% ipython --no-banner

In [1]: import numpy as np

In [2]: from numpy import linalg as LA

In [3]: np.set_printoptions(precision=1, suppress=True, linewidth=120, legacy="1.25")

In [4]: A2 = np.array([[3, -2], [-1, -2]])

In [5]: F = np.tile(A2, (2, 2))

In [6]: F
Out[6]: 
array([[ 3, -2,  3, -2],
       [-1, -2, -1, -2],
       [ 3, -2,  3, -2],
       [-1, -2, -1, -2]])

In [7]: # rows and columns are dependent

In [8]: Uu, s, Vh = LA.svd(F)

In [9]: vecs = Vh[:(s > 1e-8).sum()]

In [10]: rng = np.random.default_rng(6234)

In [11]: x0 = F[3] + 3 * F[2] + rng.integers(2) * np.eye(4)[0]

In [12]: x0
Out[12]: array([ 9., -8.,  8., -8.])

In [13]: np.allclose(vecs.T @ vecs @ x0, x0)
Out[13]: False

In [14]: np.diag(vecs.T @ vecs)
Out[14]: array([0.5, 0.5, 0.5, 0.5])

In [15]: feats = np.loadtxt("test4.csv", delimiter=",")

In [16]: feats
Out[16]: 
array([[ 0.,  2., -2.],
       [ 2.,  0.,  0.],
       [-2.,  0.,  0.]])

In [17]: Uu, s, Vh = LA.svd(feats)

In [18]: s.round(1) + 0
Out[18]: array([2.8, 2.8, 0. ])

In [19]: np.argmax(s[:-1] / (s[1:] + 1e-6)) + 1
Out[19]: 2

In [20]: A2 = Uu[:, :2] @ np.diag(s[:2]) @ Vh[:2]

In [21]: round(np.abs(feats - A2).max(), 1)
Out[21]: 0.0

In [22]: Uu, s, Vh = LA.svd(feats)

In [23]: vecs = Vh[:(s > 1e-8).sum()]

In [24]: x0 = feats[2] + -2 * feats[0] + rng.integers(2) * np.eye(3)[0]

In [25]: x0
Out[25]: array([-1., -4.,  4.])

In [26]: np.allclose(vecs.T @ vecs @ x0, x0)
Out[26]: True

In [27]: vecs.T @ vecs
Out[27]: 
array([[ 1. ,  0. ,  0. ],
       [ 0. ,  0.5, -0.5],
       [ 0. , -0.5,  0.5]])

In [28]: LA.matrix_rank(np.vstack([feats, x0]))
Out[28]: 2

In [29]: round(float(LA.norm(x0 - vecs.T @ vecs @ x0)), 1)
Out[29]: 0.0

In [30]: LA.matrix_rank(feats, rtol=0.1)
Out[30]: 2

In [31]: [round(float(x), 1) for x in LA.svd(feats, compute_uv=False)[:3]]
Out[31]: [2.8, 2.8, 0.0]

In [32]: vals, vecs = LA.eigh(feats)

In [33]: (vals > 1e-8).sum(), (vals < -1e-8).sum()
Out[33]: (1, 1)

In [34]: LA.eigvalsh(feats @ feats)
Out[34]: array([0., 8., 8.])

In [35]: np.abs(vecs[:, -1]).round(6).argmax()
Out[35]: 0

In [36]: np.unique(vals.round(6) + 0, return_counts=True)[1]
Out[36]: array([1, 1, 1])

In [37]: np.round(vecs @ np.diag(vals) @ vecs.T, 1) + 0
Out[37]: 
array([[ 0.,  2., -2.],
       [ 2.,  0.,  0.],
       [-2.,  0.,  0.]])

In [38]: np.abs(vecs[:, -1])
Out[38]: array([0.7, 0.5, 0.5])

In [39]: np.round(vecs.T @ vecs, 1) + 0
Out[39]: 
array([[1., 0., 0.],
       [0., 1., 0.],
       [0., 0., 1.]])

In [40]: M = np.load("block19.npy")

In [41]: M
Out[41]: 
array([[-2.7, -1. ,  1. ,  2. ],
       [ 2. ,  1.3,  1. , -1. ],
       [ 2. , -1. , -1.7,  1. ],
       [-3. , -1. ,  1. ,  2.3]])

In [42]: rk = LA.matrix_rank(F)

In [43]: rk
Out[43]: 2

In [44]: ns = LA.svd(F)[2][rk:].T

In [45]: np.allclose(F @ ns, 0)
Out[45]: True

In [46]: np.round(ns @ ns.T, 1) + 0
Out[46]: 
array([[ 0.5,  0. , -0.5,  0. ],
       [ 0. ,  0.5,  0. , -0.5],
       [-0.5,  0. ,  0.5,  0. ],
       [ 0. , -0.5,  0. ,  0.5]])

In [47]: [int(LA.matrix_rank(F[:i])) for i in range(1, len(F) + 1)]
Out[47]: [1, 2, 2, 2]

In [48]: [int(LA.matrix_rank(np.delete(F, i, axis=0))) for i in range(4)]
Out[48]: [2, 2, 2, 2]

In [49]: np.round(F @ ns, 1) + 0
Out[49]: 
array([[0., 0.],
       [0., 0.],
       [0., 0.],
       [0., 0.]])

In [50]: ns.shape
Out[50]: (4, 2)

In [51]: [int(LA.matrix_rank(F[:, :j + 1])) for j in range(4)]
Out[51]: [1, 2, 2, 2]

In [52]: t3 = np.stack([M, 3 * M, M[::-1]])

In [53]: LA.norm(t3, axis=(1, 2))
Out[53]: array([ 6.8, 20.4,  6.8])

In [54]: LA.matrix_rank(t3.reshape(3, -1))
Out[54]: 2

In [55]: np.einsum("bij,cij->bc", t3, t3)
Out[55]: 
array([[ 46.2, 138.5,  29.4],
       [138.5, 415.4,  88.2],
       [ 29.4,  88.2,  46.2]])

In [56]: X = np.load("run12.npy")

In [57]: X
Out[57]: 
array([[-2.,  0.,  4.,  0.],
       [-3., -2., -3.,  3.],
       [ 0.,  0.,  2.,  0.],
       [-3.,  0.,  5.,  1.]])

In [58]: W1 = np.array([[-2, -2], [-3, -1], [-1, -3], [3, -1]])

In [59]: beta = np.array([0, -2])

In [60]: act = np.maximum(X @ W1 + beta, 0)

In [61]: (act > 0).astype(int)
Out[61]: 
array([[0, 0],
       [1, 1],
       [0, 0],
       [1, 0]])

In [62]: LA.matrix_rank(act)
Out[62]: 2

In [63]: cent = np.array([[3, 8, 7], [7, 1, 6]])

In [64]: (act @ cent).round(6).argmax(axis=1)
Out[64]: array([0, 2, 0, 1])

In [65]: W1 @ cent
Out[65]: 
array([[-20, -18, -26],
       [-16, -25, -27],
       [-24, -11, -25],
       [  2,  23,  15]])
